% python3 -q
>>> import numpy as np
>>> np.set_printoptions(suppress=True, linewidth=140)
>>> W0 = np.load("data.npy")
>>> print(W0)
[[ 1  1  3  1 -1 -3 -3  1 -2  1  3 -1  1]
 [ 0 -1 -1 -1  3 -1 -3 -2  3  1 -2  2 -1]
 [ 0  0 -2 -1 -3  2  2  0 -1 -3  3 -3 -2]
 [ 0  0  0 -2  2 -3  2 -2  2 -3  0  3  3]
 [ 0  0  0  0  0 -1 -1 -2  3  3 -3 -3 -2]
 [ 0  0  0  0  0 -1 -3 -1 -3 -1  0  1 -2]
 [ 0  0  0  0  0  0  3 -1 -3  2  0  0  0]
 [ 0  0  0  0  0  0  0  2  0 -3  2  1 -2]
 [ 0  0  0  0  0  0  0  0 -3 -1  2  1 -2]
 [ 0  0  0  0  0  0  0  0  0  0  1 -3 -3]
 [ 0  0  0  0  0  0  0  0  0  0  0 -2  2]
 [ 0  0  0  0  0  0  0  0  0  0  0 -3 -1]
 [ 0  0  0  0  0  0  0  0  0  0  0  0  2]]
>>> W1 = np.array([[2, -2, 2, 2],
...     [1, -1, 1, -2],
...     [-1, 1, -1, 2],
...     [0, 0, 1, -1],
...     [-2, -1, -2, -2],
...     [-1, 1, -1, 1],
...     [0, 1, 1, 0],
...     [-2, -2, 2, 2],
...     [0, 1, 2, 2],
...     [0, 0, 1, -1],
...     [2, 1, 1, 2],
...     [0, 1, 0, -1],
...     [-2, 1, 1, -2]])
>>> c = np.array([5, -5, 2, -2])
>>> hid = np.maximum(W0 @ W1 + c, 0)
>>> np.linalg.matrix_rank(hid)
np.int64(4)
>>> hid
array([[12,  0,  8,  4],
       [ 2,  0,  0,  0],
       [21,  0,  5, 17],
       [ 2,  4,  1,  0],
       [ 8,  0,  2,  0],
       [12,  0,  0,  0],
       [ 7,  0,  0,  0],
       [ 9,  0,  3, 12],
       [13,  0,  0,  0],
       [13,  0,  0,  9],
       [ 1,  0,  4,  0],
       [ 7,  0,  1,  3],
       [ 1,  0,  4,  0]])
>>> basis = np.array([[4, 4, 8], [9, 8, 5], [9, 9, 7], [7, 3, 4]])
>>> W1 @ basis
array([[ 22,  16,  28],
       [-10,  -1,   2],
       [ 10,   1,  -2],
       [  2,   6,   3],
       [-49, -40, -43],
       [  3,  -2,  -6],
       [ 18,  17,  12],
       [  6,   0,  -4],
       [ 41,  32,  27],
       [  2,   6,   3],
       [ 40,  31,  36],
       [  2,   5,   1],
       [ -4,   3, -12]])
>>> hid @ basis
array([[148, 132, 168],
       [  8,   8,  16],
       [248, 180, 271],
       [ 53,  49,  43],
       [ 50,  50,  78],
       [ 48,  48,  96],
       [ 28,  28,  56],
       [147,  99, 141],
       [ 52,  52, 104],
       [115,  79, 140],
       [ 40,  40,  36],
       [ 58,  46,  75],
       [ 40,  40,  36]])
>>> rng = np.random.default_rng(962)
>>> z = rng.permutation(13)
>>> z
array([ 3,  5, 12,  0, 11,  6,  8,  7, 10,  2,  4,  9,  1])
>>> out = W0[z][:, z]
>>> print(np.diag(out))
[-2 -1  2  1 -3  3 -3  2  0 -2  0  0 -1]
>>> round(np.linalg.det(out), 2), np.round(np.linalg.det(W0[z]), 2)
(np.float64(0.0), np.float64(0.0))
>>> feats = np.loadtxt("dump.csv", delimiter=",")
>>> print(feats)
[[ 100.58  -81.55   -0.87  -20.78  -99.35   39.88   80.13  -20.04  -98.75  -40.37   38.12  -20.55   79.75]
 [  98.76  -81.43    0.71  -19.9  -100.52   41.48   79.96  -18.85 -100.9   -39.44   40.55  -19.1    80.55]
 [ 100.4   -80.43   -1.6   -19.09 -100.09   39.93   79.79  -20.64  -99.66  -41.42   39.78  -20.86   79.1 ]
 [ 100.49  -80.03    0.04  -20.42 -102.23   40.14   79.    -20.36  -99.08  -40.03   39.38  -19.26   79.41]
 [  99.48  -81.54   -0.49  -19.7  -101.1    40.09   79.73  -20.17 -101.34  -39.48   42.8   -19.84   79.29]
 [ 102.35  -81.86   -1.36  -21.78 -100.2    40.82   79.52  -19.44  -99.94  -41.23   38.65  -18.35   77.91]
 [ 100.26  -78.96   -1.38  -19.01 -100.75   40.99   80.6   -18.06 -101.99  -41.58   39.41  -20.49   80.11]
 [  98.86  -81.42   -0.85  -20.75 -101.79   40.75   79.93  -22.09 -100.15  -39.13   40.42  -21.17   81.96]
 [  99.25  -78.73    0.99  -20.3  -100.58   39.01   81.09  -20.7   -99.06  -38.48   39.24  -20.05   81.27]
 [  97.95  -78.68   -0.21  -20.81  -99.58   39.32   79.22  -19.01  -98.97  -39.19   37.96  -18.69   78.54]
 [ 102.68  -80.47    0.87  -17.86  -99.43   38.91   80.35  -19.36  -99.54  -40.96   40.98  -20.62   81.26]
 [  98.39  -78.97   -1.02  -21.45  -99.38   39.57   79.97  -17.94 -100.75  -38.54   39.57  -21.38   80.37]
 [ 100.74  -80.91   -0.36  -19.82 -100.59   40.69   78.56  -17.37 -100.93  -39.94   39.68  -20.79   80.22]
 [  99.49  -78.49   -1.73  -18.11  -99.4    39.02   80.35  -19.85 -100.08  -40.43   39.41  -19.3    80.7 ]
 [  99.77  -79.59   -0.7   -20.29 -100.89   38.84   79.57  -20.83  -99.23  -41.56   39.83  -19.47   78.83]
 [  99.22  -79.81    0.73  -20.55  -99.46   41.2    81.53  -20.83  -99.54  -40.86   39.79  -19.53   80.36]
 [ 100.99  -79.66   -0.11  -20.45  -99.08   38.93   81.34  -20.53 -100.67  -40.5    39.89  -20.78   80.28]
 [ 100.38  -78.59    1.2   -18.68 -100.59   41.5    79.08  -21.03 -100.99  -40.26   40.2   -19.89   78.42]
 [ 100.14  -80.31    0.33  -20.95  -98.35   39.21   79.46  -19.78  -99.11  -40.6    38.21  -20.83   79.88]
 [ 100.07  -79.94   -1.25  -16.87  -99.67   41.15   79.88  -21.72 -100.4   -39.79   43.23  -21.87   78.67]
 [ 100.05  -80.91   -1.52  -18.12 -100.1    39.4    80.11  -19.68  -99.97  -38.07   39.86  -20.23   79.01]
 [ 100.73  -79.2     0.26  -19.07 -102.99   38.18   80.23  -19.92 -100.57  -38.76   40.71  -21.77   79.35]
 [  99.49  -82.04   -0.46  -18.31 -101.33   39.87   79.14  -19.58 -100.52  -41.39   40.26  -20.83   79.92]
 [ 100.05  -81.3    -0.34  -21.45  -99.6    39.85   79.07  -20.57 -100.33  -38.68   40.18  -20.14   80.08]
 [  99.89  -80.13   -0.23  -20.23  -99.3    39.14   80.09  -19.18 -100.7   -41.85   40.91  -19.97   79.02]
 [  99.41  -79.61   -0.14  -19.94  -99.89   40.94   81.    -19.76  -99.64  -37.73   39.07  -19.58   79.88]
 [ 101.37  -78.09    0.64  -19.6  -101.34   39.88   81.42  -21.58 -101.38  -40.5    39.63  -19.74   80.13]
 [ 100.09  -79.08    0.46  -20.22  -99.9    39.25   77.39  -20.17 -100.    -40.41   38.62  -19.79   81.25]
 [  99.15  -79.9     0.34  -21.32 -100.56   39.76   79.18  -21.23 -100.04  -40.32   41.36  -19.64   81.04]
 [  99.7   -80.55   -0.52  -22.06  -99.51   40.2    80.18  -18.22 -100.25  -38.83   39.96  -17.53   80.25]
 [ 101.08  -82.08   -0.33  -21.36 -100.6    40.89   77.94  -18.09  -99.53  -41.38   41.13  -20.6    80.  ]
 [  99.85  -79.32   -0.43  -20.06  -99.63   39.08   80.12  -20.56 -102.02  -40.47   40.17  -21.33   79.73]
 [ 101.14  -80.06   -2.32  -20.4  -101.62   40.18   81.17  -18.73 -100.81  -41.82   38.5   -20.48   80.08]
 [  99.1   -80.23   -0.88  -19.61  -99.29   39.9    80.27  -20.53  -99.22  -38.68   41.05  -19.87   79.16]
 [  98.95  -80.65   -0.24  -18.44 -101.31   39.11   80.09  -19.49  -99.33  -38.95   38.56  -18.61   79.54]
 [  99.61  -80.05    0.55  -20.12  -99.85   39.05   80.42  -19.09  -99.18  -41.77   39.62  -23.03   77.79]
 [ 100.37  -79.02   -0.04  -18.5  -101.34   40.99   81.05  -19.53  -99.35  -38.28   40.96  -20.79   79.64]
 [  99.    -81.42    0.42  -18.53  -98.82   40.15   81.34  -19.53 -100.94  -41.49   41.52  -19.88   77.62]
 [  98.97  -80.51    1.41  -21.92  -98.29   39.26   79.78  -20.28  -98.03  -40.88   41.15  -20.02   78.97]
 [  98.61  -82.19    0.22  -19.97 -100.6    41.2    80.04  -19.34 -100.34  -39.98   40.78  -19.07   80.72]
 [ 100.42  -79.72   -0.08  -20.45  -99.96   39.56   80.72  -19.86  -99.96  -40.63   39.47  -20.42   77.95]
 [  98.57  -82.18   -1.56  -19.02  -99.67   41.08   80.06  -21.24 -100.23  -40.15   38.86  -19.83   79.8 ]
 [ 100.12  -79.62    0.29  -20.88 -100.88   39.59   80.46  -20.12 -100.32  -39.62   40.5   -20.36   78.53]
 [ 100.29  -81.73   -2.09  -22.16 -100.29   41.33   80.37  -17.17 -100.94  -40.91   38.75  -20.19   79.98]
 [  98.75  -79.44    0.21  -18.96 -100.3    40.81   79.43  -18.83  -98.56  -41.17   40.46  -19.76   80.59]
 [  99.91  -80.39   -0.58  -20.02 -100.14   39.43   80.21  -20.69  -99.66  -38.29   39.9   -19.5    79.77]
 [  98.95  -80.44    0.07  -20.62 -100.39   42.19   80.04  -20.71 -100.97  -36.5    40.13  -19.02   81.27]]
>>> out = np.c_[feats[:, :9] @ np.array([[1, 4, 1, 3, 4, 4, -2, -2, 4],
...     [3, 0, -1, 4, -5, 3, -4, -1, -2],
...     [-4, 5, 4, -4, -4, 3, 1, 0, -4],
...     [-2, 2, 1, -2, -3, -3, 1, 2, -4],
...     [-3, -2, 4, 3, 1, 3, 5, -5, -3],
...     [2, -3, 0, 3, -4, 1, -4, -5, 1],
...     [-5, 4, -3, 4, -2, 2, -4, -2, 0],
...     [1, -2, -2, 4, -3, 3, 4, -5, 5],
...     [-1, -4, 4, -1, -1, 2, 1, 0, -1]]), np.array([-1, 3, 3, -1, -2, 1, 1, 2, 3, 2, 2, 1, 2, 2, -2, 1, 0, 0, -1, 3, 3, -1, -1, -3, -2, -3, 0, 0, 2, -2, -2, 0, 0, 1, -2, 2, 2, 3, 3, 2, -1, 1, 2, 2, 2, 2, 1])]
>>> out.round(2)
array([[  -43.16,  1191.07,  -834.84,   181.28,   615.63,  -138.13, -1052.31,    76.12,   988.5 ,    -1.  ],
       [  -41.8 ,  1196.53,  -844.73,   175.74,   590.14,  -145.93, -1055.65,    73.64,   984.35,     3.  ],
       [  -36.11,  1194.89,  -841.75,   179.84,   609.61,  -149.22, -1061.32,    85.87,   981.88,     3.  ],
       [  -28.23,  1198.4 ,  -841.26,   169.4 ,   602.58,  -144.54, -1069.47,    92.46,   987.65,    -1.  ],
       [  -37.78,  1202.62,  -849.25,   170.19,   607.61,  -156.01, -1059.79,    89.62,   985.64,    -2.  ],
       [  -29.09,  1193.7 ,  -843.25,   190.73,   625.22,  -133.86, -1060.46,    68.66,  1009.84,     1.  ],
       [  -27.92,  1201.13,  -861.95,   201.35,   588.65,  -141.17, -1069.41,    68.32,   995.45,     1.  ],
       [  -35.22,  1195.52,  -847.24,   164.19,   609.96,  -160.45, -1073.82,    97.99,   980.5 ,     2.  ],
       [  -47.63,  1207.48,  -838.79,   175.38,   589.95,  -136.09, -1068.05,    88.8 ,   968.01,     3.  ],
       [  -34.39,  1181.11,  -838.86,   180.62,   589.17,  -138.39, -1049.27,    79.07,   975.22,     2.  ],
       [  -51.95,  1219.76,  -829.44,   180.34,   605.02,  -130.34, -1051.64,    78.09,   979.56,     2.  ],
       [  -31.3 ,  1184.37,  -852.72,   195.71,   593.81,  -136.01, -1050.94,    68.1 ,   990.14,     1.  ],
       [  -27.  ,  1193.33,  -846.63,   185.65,   600.98,  -139.32, -1048.38,    69.02,  1002.04,     2.  ],
       [  -38.12,  1196.25,  -846.32,   188.59,   595.11,  -146.56, -1058.82,    83.74,   972.35,     2.  ],
       [  -34.72,  1197.12,  -841.26,   172.37,   607.03,  -146.56, -1062.81,    94.73,   978.81,    -2.  ],
       [  -50.19,  1200.69,  -837.53,   184.16,   589.37,  -134.4 , -1070.1 ,    72.66,   970.75,     1.  ],
       [  -48.11,  1212.98,  -842.2 ,   189.13,   608.83,  -132.56, -1063.17,    77.5 ,   979.71,     0.  ],
       [  -33.5 ,  1209.18,  -836.41,   175.26,   585.04,  -141.79, -1074.26,    82.91,   967.73,     0.  ],
       [  -44.71,  1193.22,  -827.84,   180.17,   607.98,  -131.01, -1044.32,    73.81,   978.13,    -1.  ],
       [  -40.42,  1200.74,  -838.34,   176.67,   597.12,  -156.74, -1068.25,    87.5 ,   964.6 ,     3.  ],
       [  -41.52,  1198.04,  -844.49,   178.42,   606.28,  -152.39, -1053.33,    86.25,   981.85,     3.  ],
       [  -34.94,  1220.56,  -853.19,   169.87,   599.25,  -147.92, -1072.31,   102.79,   984.68,    -1.  ],
       [  -39.2 ,  1199.89,  -844.28,   163.15,   605.1 ,  -160.23, -1051.12,    93.36,   983.6 ,    -1.  ],
       [  -36.68,  1193.99,  -837.25,   174.29,   617.31,  -143.55, -1052.98,    81.76,   986.09,    -3.  ],
       [  -41.87,  1200.65,  -843.04,   184.39,   604.02,  -138.35, -1050.56,    76.41,   983.5 ,    -2.  ],
       [  -42.55,  1196.1 ,  -843.08,   187.98,   589.34,  -137.08, -1066.35,    72.46,   978.63,    -3.  ],
       [  -39.78,  1226.88,  -849.56,   184.75,   594.59,  -136.87, -1088.94,    88.51,   974.88,     0.  ],
       [  -27.47,  1194.17,  -830.64,   169.48,   603.41,  -141.02, -1050.36,    87.78,   975.66,     0.  ],
       [  -35.16,  1196.84,  -838.39,   168.57,   604.47,  -145.45, -1063.2 ,    90.75,   975.65,     2.  ],
       [  -35.69,  1188.66,  -847.03,   193.26,   604.05,  -131.36, -1051.98,    64.32,   998.1 ,    -2.  ],
       [  -25.8 ,  1184.54,  -837.68,   178.76,   613.88,  -137.19, -1045.74,    70.32,  1007.01,    -2.  ],
       [  -38.36,  1208.83,  -848.45,   182.72,   605.41,  -144.96, -1062.12,    84.81,   977.19,     0.  ],
       [  -27.51,  1200.24,  -864.25,   199.51,   607.66,  -141.53, -1073.99,    75.49,  1007.76,     0.  ],
       [  -43.84,  1190.68,  -837.59,   179.13,   601.28,  -145.56, -1056.24,    81.87,   973.16,     1.  ],
       [  -43.62,  1199.67,  -843.65,   167.22,   595.2 ,  -153.32, -1054.62,    94.14,   976.74,    -2.  ],
       [  -46.86,  1200.08,  -837.46,   178.77,   596.41,  -134.99, -1051.26,    79.2 ,   979.15,     2.  ],
       [  -38.96,  1204.65,  -846.12,   186.57,   582.78,  -138.42, -1075.53,    78.58,   980.39,     2.  ],
       [  -58.41,  1206.41,  -840.43,   178.87,   594.44,  -145.51, -1049.55,    74.68,   971.18,     3.  ],
       [  -52.12,  1189.69,  -820.86,   172.01,   602.53,  -128.61, -1043.17,    75.72,   969.7 ,     3.  ],
       [  -43.9 ,  1193.4 ,  -843.49,   171.07,   597.3 ,  -150.78, -1053.87,    78.65,   984.46,     2.  ],
       [  -42.02,  1204.06,  -842.75,   185.8 ,   601.85,  -134.75, -1062.81,    77.84,   983.34,    -1.  ],
       [  -43.83,  1188.18,  -841.81,   171.01,   608.32,  -161.87, -1057.1 ,    86.03,   975.08,     1.  ],
       [  -38.42,  1206.52,  -845.92,   180.29,   600.58,  -138.  , -1067.75,    83.75,   984.03,     2.  ],
       [  -26.77,  1182.56,  -860.19,   203.49,   610.75,  -136.01, -1055.78,    56.74,  1018.91,     2.  ],
       [  -37.39,  1185.92,  -836.  ,   178.06,   580.89,  -140.65, -1054.83,    76.76,   975.  ,     2.  ],
       [  -41.7 ,  1199.55,  -840.49,   176.14,   607.42,  -145.17, -1060.54,    87.11,   978.88,     2.  ],
       [  -35.8 ,  1194.58,  -845.09,   179.74,   593.45,  -146.42, -1071.37,    75.77,   979.66,     1.  ]])
>>> np.round(np.linalg.norm(out - feats @ np.linalg.lstsq(feats, out)[0], axis=0), 2) + 0
array([ 0.  ,  0.  ,  0.  ,  0.  ,  0.  ,  0.  ,  0.  ,  0.  ,  0.  , 10.83])
>>> np.round(np.linalg.norm(np.linalg.qr(feats)[0].T @ out, axis=0) ** 2 / ((out ** 2).sum(axis=0) + 1e-12), 2)
array([1.  , 1.  , 1.  , 1.  , 1.  , 1.  , 1.  , 1.  , 1.  , 0.31])
>>> print(np.round(np.linalg.lstsq(feats, out[:, 0])[0], 2) + 0)
[ 1.  3. -4. -2. -3.  2. -5.  1. -1.  0.  0.  0.  0.]
